% python3 -q
>>> import numpy as np
>>> np.set_printoptions(precision=2, suppress=True, linewidth=120, sign=" ")
>>> feats = np.loadtxt("a.csv", delimiter=",")
>>> feats
array([[ 0.44, -0.54, -0.72],
       [ 0.88,  0.39,  0.25],
       [-0.15,  0.75, -0.65]])
>>> # orthonormal columns
>>> B = np.linalg.inv(feats)
>>> np.allclose(B, feats.T)
True
>>> np.round(np.linalg.cond(feats), 2)
np.float64(1.0)
>>> np.linalg.inv(B)
array([[ 0.44, -0.54, -0.72],
       [ 0.88,  0.39,  0.25],
       [-0.15,  0.75, -0.65]])
>>> np.round(np.trace(feats), 2)
np.float64(0.19)
>>> np.round(np.abs(np.linalg.eigvals(feats)).max(), 2)
np.float64(1.0)
>>> (feats + feats.T) / 2
array([[ 0.44,  0.17, -0.43],
       [ 0.17,  0.39,  0.5 ],
       [-0.43,  0.5 , -0.65]])
>>> left, sigma, Vh = np.linalg.svd(feats, full_matrices=False)
>>> (sigma > 1e-8).sum()
np.int64(3)
>>> np.round(left.T @ left, 2) + 0
array([[ 1.,  0.,  0.],
       [ 0.,  1.,  0.],
       [ 0.,  0.,  1.]])
>>> np.allclose(left * sigma @ Vh, feats)
True
>>> sigma
array([ 1.,  1.,  1.])
>>> x = np.array([1, 1, 1])
>>> y = feats @ x
>>> y
array([-0.81,  1.53, -0.05])
>>> np.linalg.solve(feats, y)
array([ 1.,  1.,  1.])
>>> np.linalg.solve(feats, y + feats[:, 2])
array([ 1.,  1.,  2.])
>>> np.linalg.solve(feats, 2 * y)
array([ 2.,  2.,  2.])
>>> E = np.load("test8.npy")
>>> E
array([[-0.93, -0.36, -0.01],
       [ 0.06, -0.13, -0.99],
       [ 0.35, -0.93,  0.14]])
>>> x = np.array([0, 2, 3])
>>> y = E @ x
>>> y
array([-0.73, -3.23, -1.42])
>>> np.round(np.linalg.solve(E.T, E[0]), 2) + 0
array([ 1.,  0.,  0.])
>>> np.round(np.linalg.solve(E, E[:, 0]), 2) + 0
array([ 1.,  0.,  0.])
>>> np.linalg.solve(E, y)
array([-0.,  2.,  3.])
>>> def softmax(z):
...     e = np.exp(z - z.max(axis=-1, keepdims=True))
...     return e / e.sum(axis=-1, keepdims=True)
... 
>>> softmax(E[0])
array([ 0.19,  0.34,  0.48])
>>> softmax(E[0] + -1)
array([ 0.19,  0.34,  0.48])
>>> softmax(E).sum(axis=1)
array([ 1.,  1.,  1.])
>>> att = E @ E.T / np.sqrt(3)
>>> softmax(att)
array([[ 0.47,  0.26,  0.26],
       [ 0.26,  0.47,  0.26],
       [ 0.26,  0.26,  0.47]])
